% ipython --no-banner

In [1]: import numpy as np

In [2]: from numpy import linalg as LA

In [3]: np.set_printoptions(suppress=True, linewidth=140)

In [4]: def rd(a):
   ...:     return np.round(a, 3) + 0
   ...: 

In [5]: C = np.sign(np.array([[3, -3, 1, -3], [-3, 0, 3, -3], [-3, -3, -1, 1], [1, 1, 0, 2]]))

In [6]: M2 = (np.tril(C, -1) + np.eye(4)) @ (np.triu(C, 1) + np.eye(4))

In [7]: vals = np.array([2, 1, 1, 2])

In [8]: m1 = np.rint(M2 * vals @ LA.inv(M2)) + 0

In [9]: m1
Out[9]: 
array([[-7., -4., -2.,  3.],
       [10.,  6.,  2., -4.],
       [ 4.,  2.,  3., -1.],
       [-8., -4., -2.,  4.]])

In [10]: r0 = np.array([4, 0, -2, -1])

In [11]: M2 = m1 + np.outer(r0, np.eye(4)[2])

In [12]: M2
Out[12]: 
array([[-7., -4.,  2.,  3.],
       [10.,  6.,  2., -4.],
       [ 4.,  2.,  1., -1.],
       [-8., -4., -3.,  4.]])

In [13]: rng = np.random.default_rng(744)

In [14]: lab = rng.permutation(4)

In [15]: lab
Out[15]: array([2, 3, 1, 0])

In [16]: M2 = m1[lab][:, lab]

In [17]: rd(LA.det(M2)), rd(LA.det(m1[lab]))
Out[17]: (np.float64(4.0), np.float64(-4.0))

In [18]: r0 = np.array([5, 6, 8, 3, 5, -7, 7, -3, -2, -1])

In [19]: M = -1 * np.eye(10) + np.outer(r0, r0)

In [20]: M
Out[20]: 
array([[ 24.,  30.,  40.,  15.,  25., -35.,  35., -15., -10.,  -5.],
       [ 30.,  35.,  48.,  18.,  30., -42.,  42., -18., -12.,  -6.],
       [ 40.,  48.,  63.,  24.,  40., -56.,  56., -24., -16.,  -8.],
       [ 15.,  18.,  24.,   8.,  15., -21.,  21.,  -9.,  -6.,  -3.],
       [ 25.,  30.,  40.,  15.,  24., -35.,  35., -15., -10.,  -5.],
       [-35., -42., -56., -21., -35.,  48., -49.,  21.,  14.,   7.],
       [ 35.,  42.,  56.,  21.,  35., -49.,  48., -21., -14.,  -7.],
       [-15., -18., -24.,  -9., -15.,  21., -21.,   8.,   6.,   3.],
       [-10., -12., -16.,  -6., -10.,  14., -14.,   6.,   3.,   2.],
       [ -5.,  -6.,  -8.,  -3.,  -5.,   7.,  -7.,   3.,   2.,   0.]])

In [21]: U, sv, Vt = LA.svd(M, full_matrices=False)

In [22]: rd(sv / sv[0])
Out[22]: array([1.   , 0.004, 0.004, 0.004, 0.004, 0.004, 0.004, 0.004, 0.004, 0.004])

In [23]: rd(U.T @ U)
Out[23]: 
array([[1., 0., 0., 0., 0., 0., 0., 0., 0., 0.],
       [0., 1., 0., 0., 0., 0., 0., 0., 0., 0.],
       [0., 0., 1., 0., 0., 0., 0., 0., 0., 0.],
       [0., 0., 0., 1., 0., 0., 0., 0., 0., 0.],
       [0., 0., 0., 0., 1., 0., 0., 0., 0., 0.],
       [0., 0., 0., 0., 0., 1., 0., 0., 0., 0.],
       [0., 0., 0., 0., 0., 0., 1., 0., 0., 0.],
       [0., 0., 0., 0., 0., 0., 0., 1., 0., 0.],
       [0., 0., 0., 0., 0., 0., 0., 0., 1., 0.],
       [0., 0., 0., 0., 0., 0., 0., 0., 0., 1.]])

In [24]: np.abs(U[:, 0]).round(6).argmax()
Out[24]: np.int64(2)

In [25]: U.shape, sv.shape, Vt.shape
Out[25]: ((10, 10), (10,), (10, 10))

In [26]: np.allclose(U * sv @ Vt, M)
Out[26]: True

In [27]: rd(np.cumsum(sv ** 2) / np.sum(sv ** 2))
Out[27]: array([1., 1., 1., 1., 1., 1., 1., 1., 1., 1.])

In [28]: rd(np.sqrt((sv ** 2).sum())), rd(LA.norm(M))
Out[28]: (np.float64(270.017), np.float64(270.017))

In [29]: rd(Vt @ Vt.T)
Out[29]: 
array([[1., 0., 0., 0., 0., 0., 0., 0., 0., 0.],
       [0., 1., 0., 0., 0., 0., 0., 0., 0., 0.],
       [0., 0., 1., 0., 0., 0., 0., 0., 0., 0.],
       [0., 0., 0., 1., 0., 0., 0., 0., 0., 0.],
       [0., 0., 0., 0., 1., 0., 0., 0., 0., 0.],
       [0., 0., 0., 0., 0., 1., 0., 0., 0., 0.],
       [0., 0., 0., 0., 0., 0., 1., 0., 0., 0.],
       [0., 0., 0., 0., 0., 0., 0., 1., 0., 0.],
       [0., 0., 0., 0., 0., 0., 0., 0., 1., 0.],
       [0., 0., 0., 0., 0., 0., 0., 0., 0., 1.]])

In [30]: rd(sv)
Out[30]: array([270.,   1.,   1.,   1.,   1.,   1.,   1.,   1.,   1.,   1.])

In [31]: x0 = np.array([-1, 3, 1, 1, 0, -1, 0, 0, 1, -1])

In [32]: target = M @ x0

In [33]: target
Out[33]: array([ 151.,  177.,  239.,   89.,  150., -209.,  210.,  -90.,  -61.,  -29.])

In [34]: rd(LA.solve(M, target + M[:, 8]))
Out[34]: array([-1.,  3.,  1.,  1.,  0., -1.,  0.,  0.,  2., -1.])

In [35]: rd(LA.solve(M.T, M[1]))
Out[35]: array([0., 1., 0., 0., 0., 0., 0., 0., 0., 0.])

In [36]: rd(LA.solve(M, M[:, 2]))
Out[36]: array([0., 0., 1., 0., 0., 0., 0., 0., 0., 0.])

In [37]: r0 = np.array([1, -2, -2, -1, -2, -1, -1, 3, 1, 3])

In [38]: M2 = M + np.outer(r0, np.eye(10)[9])

In [39]: LA.matrix_rank(LA.inv(M2) - LA.inv(M), tol=1e-8)
Out[39]: np.int64(1)

In [40]: rd(LA.det(M2) / LA.det(M)), rd(1 + LA.solve(M, r0)[9])
Out[40]: (np.float64(-1.815), np.float64(-1.815))

In [41]: r0 = np.array([7, 9, -2, 6, 1, -8, 4, -8, 1, 1])

In [42]: g = np.array([1, 1, 1, 0, 0, 0, 2, 0, 1, 1])

In [43]: feats = r0[:, None] + g[None, :]

In [44]: feats
Out[44]: 
array([[ 8,  8,  8,  7,  7,  7,  9,  7,  8,  8],
       [10, 10, 10,  9,  9,  9, 11,  9, 10, 10],
       [-1, -1, -1, -2, -2, -2,  0, -2, -1, -1],
       [ 7,  7,  7,  6,  6,  6,  8,  6,  7,  7],
       [ 2,  2,  2,  1,  1,  1,  3,  1,  2,  2],
       [-7, -7, -7, -8, -8, -8, -6, -8, -7, -7],
       [ 5,  5,  5,  4,  4,  4,  6,  4,  5,  5],
       [-7, -7, -7, -8, -8, -8, -6, -8, -7, -7],
       [ 2,  2,  2,  1,  1,  1,  3,  1,  2,  2],
       [ 2,  2,  2,  1,  1,  1,  3,  1,  2,  2]])

In [45]: th = np.radians(45)

In [46]: R = np.eye(10)

In [47]: R[5, 5] = R[2, 2] = np.cos(th)

In [48]: R[5, 2], R[2, 5] = -np.sin(th), np.sin(th)

In [49]: rd(R)
Out[49]: 
array([[ 1.   ,  0.   ,  0.   ,  0.   ,  0.   ,  0.   ,  0.   ,  0.   ,  0.   ,  0.   ],
       [ 0.   ,  1.   ,  0.   ,  0.   ,  0.   ,  0.   ,  0.   ,  0.   ,  0.   ,  0.   ],
       [ 0.   ,  0.   ,  0.707,  0.   ,  0.   ,  0.707,  0.   ,  0.   ,  0.   ,  0.   ],
       [ 0.   ,  0.   ,  0.   ,  1.   ,  0.   ,  0.   ,  0.   ,  0.   ,  0.   ,  0.   ],
       [ 0.   ,  0.   ,  0.   ,  0.   ,  1.   ,  0.   ,  0.   ,  0.   ,  0.   ,  0.   ],
       [ 0.   ,  0.   , -0.707,  0.   ,  0.   ,  0.707,  0.   ,  0.   ,  0.   ,  0.   ],
       [ 0.   ,  0.   ,  0.   ,  0.   ,  0.   ,  0.   ,  1.   ,  0.   ,  0.   ,  0.   ],
       [ 0.   ,  0.   ,  0.   ,  0.   ,  0.   ,  0.   ,  0.   ,  1.   ,  0.   ,  0.   ],
       [ 0.   ,  0.   ,  0.   ,  0.   ,  0.   ,  0.   ,  0.   ,  0.   ,  1.   ,  0.   ],
       [ 0.   ,  0.   ,  0.   ,  0.   ,  0.   ,  0.   ,  0.   ,  0.   ,  0.   ,  1.   ]])

In [50]: M2 = feats @ R.T

In [51]: np.allclose(LA.norm(feats, axis=1), LA.norm(M2, axis=1))
Out[51]: True

In [52]: np.allclose(feats @ feats.T, M2 @ M2.T)
Out[52]: True

In [53]: lab = rng.permutation(10)

In [54]: lab
Out[54]: array([7, 5, 1, 3, 8, 9, 4, 6, 2, 0])

In [55]: M2 = M[lab][:, lab]

In [56]: np.allclose(M2, M)
Out[56]: False

In [57]: M2
Out[57]: 
array([[  8.,  21., -18.,  -9.,   6.,   3., -15., -21., -24., -15.],
       [ 21.,  48., -42., -21.,  14.,   7., -35., -49., -56., -35.],
       [-18., -42.,  35.,  18., -12.,  -6.,  30.,  42.,  48.,  30.],
       [ -9., -21.,  18.,   8.,  -6.,  -3.,  15.,  21.,  24.,  15.],
       [  6.,  14., -12.,  -6.,   3.,   2., -10., -14., -16., -10.],
       [  3.,   7.,  -6.,  -3.,   2.,   0.,  -5.,  -7.,  -8.,  -5.],
       [-15., -35.,  30.,  15., -10.,  -5.,  24.,  35.,  40.,  25.],
       [-21., -49.,  42.,  21., -14.,  -7.,  35.,  48.,  56.,  35.],
       [-24., -56.,  48.,  24., -16.,  -8.,  40.,  56.,  63.,  40.],
       [-15., -35.,  30.,  15., -10.,  -5.,  25.,  35.,  40.,  24.]])

In [58]: vals, V = LA.eigh(M2)

In [59]: rd(LA.eigvalsh(M2 @ M2))
Out[59]: array([    1.,     1.,     1.,     1.,     1.,     1.,     1.,     1.,     1., 72900.])

In [60]: rd(V.T @ M2 @ V)
Out[60]: 
array([[ -1.,   0.,   0.,   0.,   0.,   0.,   0.,   0.,   0.,   0.],
       [  0.,  -1.,   0.,   0.,   0.,   0.,   0.,   0.,   0.,   0.],
       [  0.,   0.,  -1.,   0.,   0.,   0.,   0.,   0.,   0.,   0.],
       [  0.,   0.,   0.,  -1.,   0.,   0.,   0.,   0.,   0.,   0.],
       [  0.,   0.,   0.,   0.,  -1.,   0.,   0.,   0.,   0.,   0.],
       [  0.,   0.,   0.,   0.,   0.,  -1.,   0.,   0.,   0.,   0.],
       [  0.,   0.,   0.,   0.,   0.,   0.,  -1.,   0.,   0.,   0.],
       [  0.,   0.,   0.,   0.,   0.,   0.,   0.,  -1.,   0.,   0.],
       [  0.,   0.,   0.,   0.,   0.,   0.,   0.,   0.,  -1.,   0.],
       [  0.,   0.,   0.,   0.,   0.,   0.,   0.,   0.,   0., 270.]])

In [61]: rd(LA.svd(M2, compute_uv=False))
Out[61]: array([270.,   1.,   1.,   1.,   1.,   1.,   1.,   1.,   1.,   1.])

In [62]: W = np.array([[1, -1, 1],
    ...:     [-1, 1, 1],
    ...:     [2, -2, -1],
    ...:     [0, 0, -1],
    ...:     [-1, -2, 0],
    ...:     [-2, 0, 0],
    ...:     [-2, 2, 1],
    ...:     [0, -1, 2],
    ...:     [-1, -2, -2],
    ...:     [1, -1, 2]])

In [63]: coef = np.array([-2, 9, 8])

In [64]: act = np.maximum(feats @ W + coef, 0)

In [65]: act
Out[65]: 
array([[ 0,  0, 32],
       [ 0,  0, 38],
       [ 2, 20,  5],
       [ 0,  0, 29],
       [ 0,  2, 14],
       [20, 56,  0],
       [ 0,  0, 23],
       [20, 56,  0],
       [ 0,  2, 14],
       [ 0,  2, 14]])

In [66]: LA.matrix_rank(act)
Out[66]: np.int64(3)

In [67]: (act > 0).mean(axis=0)
Out[67]: array([0.3, 0.6, 0.8])

In [68]: C = np.array([[-1, 3], [3, -2], [3, 1]])

In [69]: act @ C
Out[69]: 
array([[ 96,  32],
       [114,  38],
       [ 73, -29],
       [ 87,  29],
       [ 48,  10],
       [148, -52],
       [ 69,  23],
       [148, -52],
       [ 48,  10],
       [ 48,  10]])

In [70]: (act @ C).round(6).argmax(axis=1)
Out[70]: array([0, 0, 0, 0, 0, 0, 0, 0, 0, 0])
